$ python -q
>>> import numpy as np
>>> from numpy import linalg as LA
>>> np.set_printoptions(precision=1, suppress=True, linewidth=200)
>>> def tidy(a):
...     return np.round(a, 1) + 0
... 
>>> feats = np.loadtxt("m.csv", delimiter=",")
>>> print(tidy(feats))
[[ 0.  -2.6  1.4 -0.1]
 [ 2.9  0.3  0.5 -0.1]
 [ 0.2 -0.7 -1.4 -2.5]
 [ 0.5 -1.3 -2.2  1.6]]
>>> tidy(LA.svd(feats, compute_uv=False))
array([3., 3., 3., 3.])
>>> print(tidy(feats[:, 1] @ feats[:, 2]))
0.0
>>> print(tidy(feats @ feats.T))
[[9. 0. 0. 0.]
 [0. 9. 0. 0.]
 [0. 0. 9. 0.]
 [0. 0. 0. 9.]]
>>> tidy(LA.norm(feats, axis=0))
array([3., 3., 3., 3.])
>>> U, sv, Vh = LA.svd(feats, full_matrices=False)
>>> tidy(sv)
array([3., 3., 3., 3.])
>>> U.shape, sv.shape, Vh.shape
((4, 4), (4,), (4, 4))
>>> np.allclose(U * sv @ Vh, feats)
True
>>> tidy(Vh @ Vh.T)
array([[1., 0., 0., 0.],
       [0., 1., 0., 0.],
       [0., 0., 1., 0.],
       [0., 0., 0., 1.]])
>>> (sv > 1e-8).sum()
np.int64(4)
>>> print(tidy(np.cumsum(sv ** 2) / np.sum(sv ** 2)))
[0.3 0.5 0.8 1. ]
>>> tidy(np.sqrt((sv ** 2).sum())), tidy(LA.norm(feats))
(np.float64(6.0), np.float64(6.0))
>>> tidy(U.T @ feats @ Vh.T)
array([[3., 0., 0., 0.],
       [0., 3., 0., 0.],
       [0., 0., 3., 0.],
       [0., 0., 0., 3.]])
>>> tidy(sv / sv[0])
array([1., 1., 1., 1.])
>>> f, r1 = feats[2], feats[3]
>>> f @ f
np.float64(9.0)
>>> tidy(f @ r1)
np.float64(0.0)
>>> pr = (f @ r1) / (f @ f) * f
>>> print(tidy(np.outer(f, r1)))
[[ 0.1 -0.2 -0.4  0.3]
 [-0.3  0.8  1.4 -1. ]
 [-0.8  1.8  3.1 -2.3]
 [-1.3  3.2  5.5 -4. ]]
>>> tidy(r1 - pr)
array([ 0.5, -1.3, -2.2,  1.6])
>>> rng = np.random.default_rng(3471)
>>> z = rng.permutation(4)
>>> M2 = feats[:, z] * rng.choice([-1, 1], 4)
>>> tidy(M2)
array([[-2.6, -0.1, -1.4,  0. ],
       [ 0.3, -0.1, -0.5, -2.9],
       [-0.7, -2.5,  1.4, -0.2],
       [-1.3,  1.6,  2.2, -0.5]])
>>> U, _, Vh = LA.svd(feats.T @ M2)
>>> tidy(U @ Vh)
array([[ 0.,  0.,  0., -1.],
       [ 1.,  0.,  0.,  0.],
       [ 0.,  0., -1.,  0.],
       [ 0.,  1.,  0.,  0.]])
>>> tidy(LA.lstsq(feats, M2)[0])
array([[ 0.,  0.,  0., -1.],
       [ 1.,  0.,  0.,  0.],
       [ 0.,  0., -1.,  0.],
       [ 0.,  1.,  0.,  0.]])
>>> M2 = np.array([[3]])
>>> W2 = np.array([[2, 0], [0, 1]])
>>> M = np.block([[M2, np.array([[0, -2]])], [np.zeros((2, 1)), W2]])
>>> M
array([[ 3.,  0., -2.],
       [ 0.,  2.,  0.],
       [ 0.,  0.,  1.]])
>>> # 2 blocks once reordered
>>> M @ M
array([[ 9.,  0., -8.],
       [ 0.,  4.,  0.],
       [ 0.,  0.,  1.]])
>>> print(tidy(LA.det(M)))
6.0
>>> np.flatnonzero(LA.matrix_power((M != 0) + (M.T != 0) + np.eye(3), 3)[1])
array([1])
>>> data = np.load("test2.npy")
>>> data
array([[0, 1, 1, 0],
       [1, 0, 1, 0],
       [1, 1, 0, 0],
       [0, 0, 0, 0]])
>>> G = data.T @ data
>>> print((data @ data.T).shape)
(4, 4)
>>> LA.matrix_rank(G)
np.int64(3)
>>> tidy(LA.eigvalsh(G)[::-1])
array([4., 1., 1., 0.])
>>> G
array([[2, 1, 1, 0],
       [1, 2, 1, 0],
       [1, 1, 2, 0],
       [0, 0, 0, 0]])
>>> np.flatnonzero(LA.matrix_power((G != 0) + (G.T != 0) + np.eye(4), 4)[0])
array([0, 1, 2])
>>> G @ G
array([[6, 5, 5, 0],
       [5, 6, 5, 0],
       [5, 5, 6, 0],
       [0, 0, 0, 0]])
>>> A = np.diag(np.array([2, 1, 1, 2]))
>>> A
array([[2, 0, 0, 0],
       [0, 1, 0, 0],
       [0, 0, 1, 0],
       [0, 0, 0, 2]])
>>> # triangular: eigenvalues sit on the diagonal
>>> vals, vecs = LA.eigh(A)
>>> tidy(LA.eigvalsh(A @ A))
array([1., 1., 4., 4.])
>>> tidy(LA.svd(A, compute_uv=False))
array([2., 2., 1., 1.])
>>> vals.sum(), np.trace(A)
(np.float64(6.0), np.int64(6))
>>> print(vecs.T @ A @ vecs)
[[1. 0. 0. 0.]
 [0. 1. 0. 0.]
 [0. 0. 2. 0.]
 [0. 0. 0. 2.]]
>>> (vals > 1e-8).sum(), (vals < -1e-8).sum()
(np.int64(4), np.int64(0))
>>> np.poly(A)
array([  1.,  -6.,  13., -12.,   4.])
>>> np.einsum("ii->", A)
np.int64(6)
>>> z = rng.permutation(4)
>>> z
array([3, 0, 1, 2])
>>> M2 = A[z][:, z]
>>> np.diag(M2)
array([2, 2, 1, 1])
>>> tidy(LA.det(M2)), tidy(LA.det(A[z]))
(np.float64(4.0), np.float64(-4.0))
>>> tidy(np.sort(np.abs(LA.eigvals(M2))))
array([1., 1., 2., 2.])
>>> np.allclose(M2, A)
False
>>> F = np.load("block14.npy")
>>> tidy(F)
array([[-3.7, -0.8,  3.2],
       [-0.3,  0. ,  0.6],
       [ 2.3,  0.4, -2.8]])
>>> # rank 2
>>> z = rng.permutation(3)
>>> z
array([1, 0, 2])
>>> M2 = F[z][:, z]
>>> tidy(np.sort(np.abs(LA.eigvals(M2))))
array([0. , 0.4, 6.1])
>>> np.allclose(M2, F)
False
>>> tidy(M2)
array([[ 0. , -0.3,  0.6],
       [-0.8, -3.7,  3.2],
       [ 0.4,  2.3, -2.8]])
>>> tidy(LA.det(M2)), tidy(LA.det(F[z]))
(np.float64(0.0), np.float64(0.0))
>>> T = np.stack([M2, 5 * M2, M2[::-1]])
>>> tidy(np.einsum("bij,cij->bc", T, T))
array([[ 38.7, 193.7,  20. ],
       [193.7, 968.5, 100.2],
       [ 20. , 100.2,  38.7]])
>>> print(tidy(T.sum(axis=0)))
[[  0.3   0.5   0.7]
 [ -5.3 -26.   22.5]
 [  2.3  13.7 -16.3]]
>>> print((T @ M2.T).shape)
(3, 3, 3)
>>> LA.matrix_rank(T.reshape(3, -1))
np.int64(2)
>>> T.shape
(3, 3, 3)
>>> tidy(LA.norm(T, axis=(1, 2)))
array([ 6.2, 31.1,  6.2])
>>> arr = np.load("arr.npy")
>>> arr
array([[ 1, -1,  1, -1,  1, -1,  1, -1],
       [ 1, -1,  1, -1, -1,  1, -1,  1],
       [ 1, -1, -1,  1,  1, -1, -1,  1]])
>>> T = np.stack([arr, -1 * arr, arr[::-1]])
>>> tidy(LA.norm(T, axis=(1, 2)))
array([4.9, 4.9, 4.9])
>>> (T @ arr.T).shape
(3, 3, 3)
>>> print(np.einsum("bij,cij->bc", T, T))
[[ 24 -24   8]
 [-24  24  -8]
 [  8  -8  24]]
>>> print(LA.matrix_rank(T))
[3 3 3]
>>> w1 = np.array([[-8, 8], [2, -4], [-5, 8], [0, 3], [-1, 4], [0, 4], [-5, -7], [0, 4]])
>>> c = np.array([-2, -1])
>>> H = np.maximum(arr @ w1 + c, 0)
>>> (H > 0).astype(int)
array([[0, 1],
       [0, 1],
       [0, 1]])
>>> LA.matrix_rank(H)
np.int64(1)
>>> (H > 0).mean(axis=0)
array([0., 1.])
>>> H
array([[ 0,  5],
       [ 0, 27],
       [ 0, 17]])
>>> W2 = np.array([[-1, 2], [-1, 1]])
>>> (H @ W2).round(6).argmax(axis=1)
array([1, 1, 1])
>>> m1 = np.load("case3.npy")
>>> m1
array([[ 2.2,  1. ,  0.2],
       [ 0. ,  6.5,  0. ],
       [ 0.1, -9.5,  0. ],
       [ 0.5, 13.7,  0. ],
       [-1.2, -5.9,  0.2],
       [ 0.3,  5.9,  0. ],
       [ 0.8, -1.4,  0.3],
       [ 0.5,  3. ,  0.3],
       [-1.3, -6.7, -0.3],
       [ 0.2, -4.4,  0. ],
       [ 1.4,  0.6,  0.2],
       [ 0.4, -2.7,  0.2]])
>>> d = LA.norm(m1[:, None] - m1[None], axis=-1)
>>> tidy(LA.norm(m1 - m1.mean(axis=0), axis=1))
array([ 2.1,  6.5,  9.5, 13.7,  6.1,  5.9,  1.5,  3. ,  6.9,  4.4,  1.2,  2.7])
>>> tidy(d[9])
array([ 5.8, 10.9,  5.1, 18.1,  2.1, 10.3,  3.1,  7.4,  2.8,  0. ,  5.1,  1.7])
>>> tidy(LA.norm(m1, axis=1))
array([ 2.4,  6.5,  9.5, 13.7,  6. ,  5.9,  1.6,  3.1,  6.8,  4.4,  1.5,  2.7])
>>> LA.matrix_rank(d ** 2)
np.int64(5)
>>> (d + 1e9 * np.eye(12)).round(6).argmin(axis=1)
array([10,  5,  8,  1,  8,  1, 11, 10,  4, 11,  0,  6])
>>> d.shape
(12, 12)
>>> np.flatnonzero(d[9] < d.mean() / 2)
array([ 4,  6,  8,  9, 11])
>>> X = np.load("mat.npy")
>>> X
array([[ 0., -1.,  0.],
       [-1.,  0.,  0.],
       [ 0.,  0.,  0.]])
>>> LA.matrix_rank(X, rtol=0.1)
np.int64(2)
>>> print(np.argsort(-LA.norm(X, axis=0).round(6), kind="stable")[:3])
[0 1 2]
>>> [round(float(x), 1) for x in LA.svd(X, compute_uv=False)[:3]]
[1.0, 1.0, 0.0]
>>> proj = np.triu(np.array([[-1, -1, 0], [-2, 2, -1], [1, -1, -1]]), 1) + np.eye(3)
>>> M2 = proj @ X @ LA.inv(proj)
>>> np.poly(M2)
array([ 1.,  0., -1.,  0.])
>>> print(M2)
[[ 1.  0.  0.]
 [-1. -1. -1.]
 [ 0.  0.  0.]]
>>> np.trace(M2), np.trace(X)
(np.float64(0.0), np.float64(0.0))
>>> print(proj @ X - X @ proj)
[[ 1.  0. -1.]
 [ 0. -1.  0.]
 [ 0.  0.  0.]]
>>> tidy(LA.det(M2))
np.float64(0.0)
>>> LA.matrix_rank(M2)
np.int64(2)
>>> rk = LA.matrix_rank(M2)
>>> rk
np.int64(2)
>>> ns = LA.svd(M2)[2][rk:].T
>>> [int(LA.matrix_rank(M2[:, :j + 1])) for j in range(3)]
[1, 2, 2]
>>> tidy(M2 @ ns)
array([[0.],
       [0.],
       [0.]])
>>> [int(LA.matrix_rank(M2[:i])) for i in range(1, len(M2) + 1)]
[1, 2, 2]
>>> ns.shape
(3, 1)
>>> print(np.allclose(M2 @ ns, 0))
True
